$ python -q
>>> import numpy as np
>>> from numpy import linalg as LA
>>> np.set_printoptions(suppress=True, linewidth=120)
>>> J = np.loadtxt("data.csv", delimiter=",")
>>> J
array([[ 0.6, -0.6,  1.6,  7.1, -2.7,  2.8, -2.5,  1.4,  0.2, -0.1],
       [ 1.3,  0.2,  6. , 15.2,  0.3,  2. , -8.7,  6. ,  0.5,  7. ],
       [ 1.5, -2.6,  3.7, 14. , -3.1, -1.3, -3.1,  6.2, -3. ,  0.7],
       [ 3.4, -3.5,  4. , 14.7, -3.1,  1.4, -3.7,  5.1, -2.2, -0.2],
       [-1.6,  1. ,  0.4,  1.9, -2.2,  1.2, -0.8,  0.3,  0.5, -0.1],
       [-5.2,  3.3,  1.5,  3.7, -0.8, -3.1, -2.8,  3.8,  0.1,  5.1],
       [ 3.6, -3.7,  3.8, 15.4, -4.6,  3.7, -3.8,  3.8, -1.5, -1.7],
       [ 0.8, -2.4,  1. ,  8.7, -4.8,  0.4, -0.3,  2.7, -2.3, -2.9],
       [-2.4,  0.5,  1. ,  6.6, -4.2, -0.2, -1.2,  2.7, -0.9,  0. ],
       [-2.9,  1.9,  0.4,  4.3, -4.5,  2.5, -1.6,  0.5,  1.1, -0.1],
       [ 5. , -3.9,  5. , 13.4,  1.3, -0.3, -4.8,  5.8, -2.4,  2.9],
       [ 0.6, -1.5,  2.7,  8.8, -1.1, -2.4, -1.9,  4.6, -2.4,  1.7],
       [-0.3, -0.7,  2.7, 11.7, -4.7,  1.2, -2.9,  3.9, -1. , -0.1],
       [ 4.8, -3.4,  5.6, 15.1,  0.8,  1.1, -6.1,  5.7, -1.4,  3.5],
       [-5.1,  4.3,  2.5,  8.1, -3.8,  2.2, -5.7,  2.9,  2.4,  4.9],
       [-3.1,  3.2,  2.2,  7.1, -2.9,  3.3, -4.9,  1.7,  2.5,  3.3],
       [-4.8,  2.5,  0.3,  3.5, -4.4, -0.2, -1. ,  1.7,  0.4,  0.5],
       [ 0.6, -1.9,  4.6, 15. , -2.7, -2.3, -4.5,  7.3, -3. ,  2.9],
       [ 4.5, -2.7,  6. , 17.3, -0.1,  2.6, -7.6,  6.1, -1. ,  4.1],
       [-3.5,  3.4,  2.5,  6.3, -1.4,  1.2, -4.8,  2.7,  1.8,  4.8]])
>>> proj = J @ LA.solve(J.T @ J, J.T)
>>> np.round(proj @ J[:, 9], 1) + 0
array([-0.1,  7. ,  0.7, -0.2, -0.1,  5.1, -1.7, -2.9,  0. , -0.1,  2.9,  1.7, -0.1,  3.5,  4.9,  3.3,  0.5,  2.9,
        4.1,  4.8])
>>> np.round(LA.eigvalsh(proj), 1) + 0
array([0., 0., 0., 0., 0., 0., 0., 0., 0., 0., 1., 1., 1., 1., 1., 1., 1., 1., 1., 1.])
>>> round(float(np.trace(proj)), 1)
10.0
>>> def softmax(z):
...     e = np.exp(z - z.max(axis=-1, keepdims=True))
...     return e / e.sum(axis=-1, keepdims=True)
... 
>>> np.round(softmax(J[17] + -3), 1) + 0
array([0., 0., 0., 1., 0., 0., 0., 0., 0., 0.])
>>> np.round(softmax(J[17]), 1) + 0
array([0., 0., 0., 1., 0., 0., 0., 0., 0., 0.])
>>> S = J @ J.T / np.sqrt(10)
>>> softmax(S).round(6).argmax(axis=1)
array([18, 18, 18, 18, 14,  1, 18,  6, 17, 14, 18, 18, 18, 18,  1,  1, 14, 18, 18,  1])
>>> np.round(softmax(S)[17] @ J, 1)
array([ 4.5, -2.7,  6. , 17.3, -0.1,  2.6, -7.6,  6.1, -1. ,  4.1])
>>> X = np.load("m.npy")
>>> X
array([[3.3, 0. , 2. , 0. , 2. , 2. , 3. , 2. , 2. , 0. , 1. , 0. ],
       [0. , 1.3, 2. , 0. , 2. , 1. , 3. , 0. , 0. , 1. , 2. , 1. ],
       [1. , 0. , 0.3, 0. , 2. , 0. , 3. , 2. , 0. , 3. , 3. , 2. ],
       [0. , 3. , 2. , 0.3, 0. , 0. , 1. , 1. , 1. , 2. , 2. , 3. ],
       [2. , 2. , 0. , 3. , 1.3, 2. , 1. , 1. , 3. , 2. , 0. , 2. ],
       [1. , 3. , 2. , 3. , 1. , 3.3, 3. , 0. , 3. , 3. , 0. , 1. ],
       [1. , 3. , 2. , 2. , 3. , 3. , 2.3, 2. , 1. , 0. , 2. , 0. ],
       [2. , 0. , 2. , 0. , 3. , 2. , 2. , 0.3, 1. , 0. , 3. , 3. ],
       [2. , 0. , 1. , 0. , 1. , 3. , 1. , 3. , 1.3, 0. , 1. , 2. ],
       [3. , 3. , 1. , 0. , 3. , 2. , 0. , 0. , 1. , 2.3, 2. , 2. ],
       [0. , 1. , 0. , 1. , 1. , 3. , 0. , 0. , 1. , 0. , 3.3, 1. ],
       [3. , 0. , 2. , 0. , 2. , 2. , 3. , 2. , 2. , 0. , 1. , 0.3]])
>>> A2 = np.array([[-5, -4],
...     [-6, -9],
...     [1, -9],
...     [-7, 0],
...     [7, -5],
...     [-4, -7],
...     [-9, -7],
...     [-4, 9],
...     [-2, -5],
...     [-2, 8],
...     [-2, -3],
...     [0, 7]])
>>> np.round(np.einsum("ij,ij->i", X, X), 1)
array([40.9, 25.7, 40.1, 33.1, 41.7, 62.9, 50.3, 44.1, 31.7, 46.3, 24.9, 39.1])
>>> M = np.loadtxt("mat.csv", delimiter=",")
>>> M
array([[1. , 0.7, 0.5, 0.3, 0.2, 0.2, 0.1, 0.1],
       [0.7, 1. , 0.7, 0.5, 0.3, 0.2, 0.2, 0.1],
       [0.5, 0.7, 1. , 0.7, 0.5, 0.3, 0.2, 0.2],
       [0.3, 0.5, 0.7, 1. , 0.7, 0.5, 0.3, 0.2],
       [0.2, 0.3, 0.5, 0.7, 1. , 0.7, 0.5, 0.3],
       [0.2, 0.2, 0.3, 0.5, 0.7, 1. , 0.7, 0.5],
       [0.1, 0.2, 0.2, 0.3, 0.5, 0.7, 1. , 0.7],
       [0.1, 0.1, 0.2, 0.2, 0.3, 0.5, 0.7, 1. ]])
>>> A2 = LA.inv(M)
>>> np.round(LA.inv(A2), 1)
array([[1. , 0.7, 0.5, 0.3, 0.2, 0.2, 0.1, 0.1],
       [0.7, 1. , 0.7, 0.5, 0.3, 0.2, 0.2, 0.1],
       [0.5, 0.7, 1. , 0.7, 0.5, 0.3, 0.2, 0.2],
       [0.3, 0.5, 0.7, 1. , 0.7, 0.5, 0.3, 0.2],
       [0.2, 0.3, 0.5, 0.7, 1. , 0.7, 0.5, 0.3],
       [0.2, 0.2, 0.3, 0.5, 0.7, 1. , 0.7, 0.5],
       [0.1, 0.2, 0.2, 0.3, 0.5, 0.7, 1. , 0.7],
       [0.1, 0.1, 0.2, 0.2, 0.3, 0.5, 0.7, 1. ]])
>>> A2.round(1) + 0
array([[ 2.1, -1.5, -0.2,  0.4,  0. , -0.5,  0.5, -0.2],
       [-1.5,  3.2, -1.4, -0.5,  0.4,  0.5, -0.9,  0.5],
       [-0.2, -1.4,  3.1, -1.3, -0.5,  0.3,  0.5, -0.5],
       [ 0.4, -0.5, -1.3,  3. , -1.3, -0.5,  0.4,  0. ],
       [ 0. ,  0.4, -0.5, -1.3,  3. , -1.3, -0.5,  0.4],
       [-0.5,  0.5,  0.3, -0.5, -1.3,  3.1, -1.4, -0.2],
       [ 0.5, -0.9,  0.5,  0.4, -0.5, -1.4,  3.2, -1.5],
       [-0.2,  0.5, -0.5,  0. ,  0.4, -0.2, -1.5,  2.1]])
>>> np.round(LA.det(M) * LA.det(A2), 1)
np.float64(1.0)
>>> np.round(M @ A2, 1) + 0
array([[1., 0., 0., 0., 0., 0., 0., 0.],
       [0., 1., 0., 0., 0., 0., 0., 0.],
       [0., 0., 1., 0., 0., 0., 0., 0.],
       [0., 0., 0., 1., 0., 0., 0., 0.],
       [0., 0., 0., 0., 1., 0., 0., 0.],
       [0., 0., 0., 0., 0., 1., 0., 0.],
       [0., 0., 0., 0., 0., 0., 1., 0.],
       [0., 0., 0., 0., 0., 0., 0., 1.]])
>>> data = np.array([[0, 1, 0, 0, 0, 0, 0],
...     [1, 0, 0, 0, 1, 0, 1],
...     [0, 0, 0, 0, 0, 0, 0],
...     [0, 0, 0, 0, 0, 0, 0],
...     [0, 1, 0, 0, 0, 1, 1],
...     [0, 0, 0, 0, 1, 0, 0],
...     [0, 1, 0, 0, 1, 0, 0]])
>>> data
array([[0, 1, 0, 0, 0, 0, 0],
       [1, 0, 0, 0, 1, 0, 1],
       [0, 0, 0, 0, 0, 0, 0],
       [0, 0, 0, 0, 0, 0, 0],
       [0, 1, 0, 0, 0, 1, 1],
       [0, 0, 0, 0, 1, 0, 0],
       [0, 1, 0, 0, 1, 0, 0]])
>>> rank = LA.matrix_rank(data)
>>> rank
np.int64(4)
>>> ns = LA.svd(data)[2][rank:].T
>>> [int(LA.matrix_rank(data[:, :j + 1])) for j in range(7)]
[1, 2, 2, 2, 3, 4, 4]
>>> LA.matrix_rank(data.T @ data), LA.matrix_rank(data @ data.T)
(np.int64(4), np.int64(4))
>>> np.round(data @ ns, 1) + 0
array([[0., 0., 0.],
       [0., 0., 0.],
       [0., 0., 0.],
       [0., 0., 0.],
       [0., 0., 0.],
       [0., 0., 0.],
       [0., 0., 0.]])
>>> [int(LA.matrix_rank(np.delete(data, i, axis=0))) for i in range(7)]
[4, 3, 4, 4, 3, 4, 4]
